% ipython --no-banner

In [1]: import numpy as np

In [2]: from numpy import linalg as LA

In [3]: np.set_printoptions(precision=3, suppress=True, linewidth=200, floatmode="fixed")

In [4]: mat = np.loadtxt("test8.csv", delimiter=",")

In [5]: print(mat)
[[  9.662   3.904   8.831]
 [ -0.942   3.366   3.529]
 [ 15.654  20.413  11.827]
 [ -5.873  -1.954   1.064]
 [ 13.881   3.284  10.941]
 [ 10.082   6.652   9.041]
 [ -1.819  -2.290   3.090]
 [  5.833   4.958   6.916]
 [ -6.840  -4.412   0.580]
 [  4.585   3.728   6.292]
 [-11.922  -1.507  -1.961]
 [-11.831  -2.644  -1.916]
 [ -8.735  -5.592  -0.368]
 [  8.727   9.323   8.364]
 [ -5.843   5.119   1.078]
 [-12.024 -12.562  -2.012]
 [  2.295   1.725   5.147]
 [ -5.258   0.062   1.371]
 [ -1.534   5.529   3.233]
 [ -3.507  -8.406   2.246]]

In [6]: P = mat @ LA.solve(mat.T @ mat, mat.T)

In [7]: print(np.round(np.trace(P), 3))
3.0

In [8]: print(np.round(LA.eigvalsh(P), 3) + 0)
[0.000 0.000 0.000 0.000 0.000 0.000 0.000 0.000 0.000 0.000 0.000 0.000 0.000 0.000 0.000 0.000 0.000 1.000 1.000 1.000]

In [9]: print(P @ mat[:, 0])
[  9.662  -0.942  15.654  -5.873  13.881  10.082  -1.819   5.833  -6.840   4.585 -11.922 -11.831  -8.735   8.727  -5.843 -12.024   2.295  -5.258  -1.534  -3.507]

In [10]: print(LA.matrix_rank(np.eye(20) - P))
17

In [11]: x = np.array([0, 2, 3])

In [12]: h1 = np.maximum(mat @ x, 0)

In [13]: print(mat * (h1 > 1e-9)[:, None])
[[ 9.662  3.904  8.831]
 [-0.942  3.366  3.529]
 [15.654 20.413 11.827]
 [-0.000 -0.000  0.000]
 [13.881  3.284 10.941]
 [10.082  6.652  9.041]
 [-1.819 -2.290  3.090]
 [ 5.833  4.958  6.916]
 [-0.000 -0.000  0.000]
 [ 4.585  3.728  6.292]
 [-0.000 -0.000 -0.000]
 [-0.000 -0.000 -0.000]
 [-0.000 -0.000 -0.000]
 [ 8.727  9.323  8.364]
 [-5.843  5.119  1.078]
 [-0.000 -0.000 -0.000]
 [ 2.295  1.725  5.147]
 [-5.258  0.062  1.371]
 [-1.534  5.529  3.233]
 [-0.000 -0.000  0.000]]

In [14]: print(np.flatnonzero(h1 > 1e-9))
[ 0  1  2  4  5  6  7  9 13 14 16 17 18]

In [15]: W2 = mat[[14, 16]].astype(float)

In [16]: for _ in range(5):
    ...:     lab = LA.norm(mat[:, None] - W2, axis=-1).argmin(axis=1)
    ...:     W2 = np.array([mat[lab == j].mean(axis=0) for j in range(2)])
    ...: 

In [17]: print(lab)
[1 1 1 0 1 1 0 1 0 1 0 0 0 1 0 0 1 0 1 0]

In [18]: print(np.abs(W2[1] - W2[0]).argmax())
0

In [19]: print(W2)
[[-7.365 -3.419  0.317]
 [ 6.824  6.288  7.412]]

In [20]: print(np.bincount(lab))
[10 10]

In [21]: K = np.array([[1.9, -0.2, 0.7, -0.2],
    ...:     [-0.9, -1.0, -0.2, 0.9],
    ...:     [-1.1, -0.3, -1.3, -0.6],
    ...:     [-1.5, -1.0, -0.3, -1.6]])

In [22]: K[:, 2] *= 20

In [23]: print(K)
[[  1.900  -0.200  14.000  -0.200]
 [ -0.900  -1.000  -4.000   0.900]
 [ -1.100  -0.300 -26.000  -0.600]
 [ -1.500  -1.000  -6.000  -1.600]]

In [24]: # column 2 dominates

In [25]: q, evecs = LA.qr(mat[:, :2])[0], LA.qr(mat[:, 2:])[0]

In [26]: sig = LA.svd(q.T @ evecs, compute_uv=False)

In [27]: print((sig > 0.9).sum())
0

In [28]: print(np.round(LA.norm(q @ q.T - evecs @ evecs.T, 2), 3))
1.0

In [29]: print(sig)
[0.755]

In [30]: W = np.array([[-3, -2, 1, -2], [3, 0, -3, 1], [-4, -5, 2, 3], [2, -1, -2, 4]])

In [31]: b = np.array([-3, -2, 2, 4])

In [32]: hid = np.maximum(K @ W + b, 0)

In [33]: print(hid)
[[  0.000   0.000  32.900  41.200]
 [ 14.500  18.900   0.000   0.000]
 [102.200 130.800   0.000   0.000]
 [ 19.300  32.600   0.000   0.000]]

In [34]: W2 = np.array([[-2, -1, 0], [-2, 0, 0], [-2, 0, 0], [-2, 1, -1]])

In [35]: print(hid @ W2)
[[-148.200   41.200  -41.200]
 [ -66.800  -14.500    0.000]
 [-466.000 -102.200    0.000]
 [-103.800  -19.300    0.000]]

In [36]: print((hid @ W2).round(6).argmax(axis=1))
[1 2 2 2]

In [37]: J = np.loadtxt("w.csv", delimiter=",")

In [38]: print(J)
[[ 0.191  0.327 -0.218]
 [ 0.327  0.560 -0.374]
 [-0.218 -0.374  0.249]]

In [39]: # symmetric

In [40]: U, sig, Vh = LA.svd(J)

In [41]: print(np.argmax(sig[:-1] / (sig[1:] + 1e-6)) + 1)
1

In [42]: A2 = U[:, :1] @ np.diag(sig[:1]) @ Vh[:1]

In [43]: print(round(float(LA.norm(J - A2) / LA.norm(J)), 3))
0.0

In [44]: print((J + J.T) / 2)
[[ 0.191  0.327 -0.218]
 [ 0.327  0.560 -0.374]
 [-0.218 -0.374  0.249]]

In [45]: print(np.round(np.trace(J), 3))
1.0

In [46]: print(J @ J)
[[ 0.191  0.327 -0.218]
 [ 0.327  0.560 -0.374]
 [-0.218 -0.374  0.249]]

In [47]: print(round(float(LA.det(J)), 3))
-0.0

In [48]: J.inv()
---------------------------------------------------------------------------
AttributeError                            Traceback (most recent call last)
Cell In[48], line 1
----> 1 J.inv()

AttributeError: 'numpy.ndarray' object has no attribute 'inv'

In [49]: print(np.round(np.sort(np.abs(LA.eigvals(J))), 3) + 0)
[0.000 0.000 1.000]
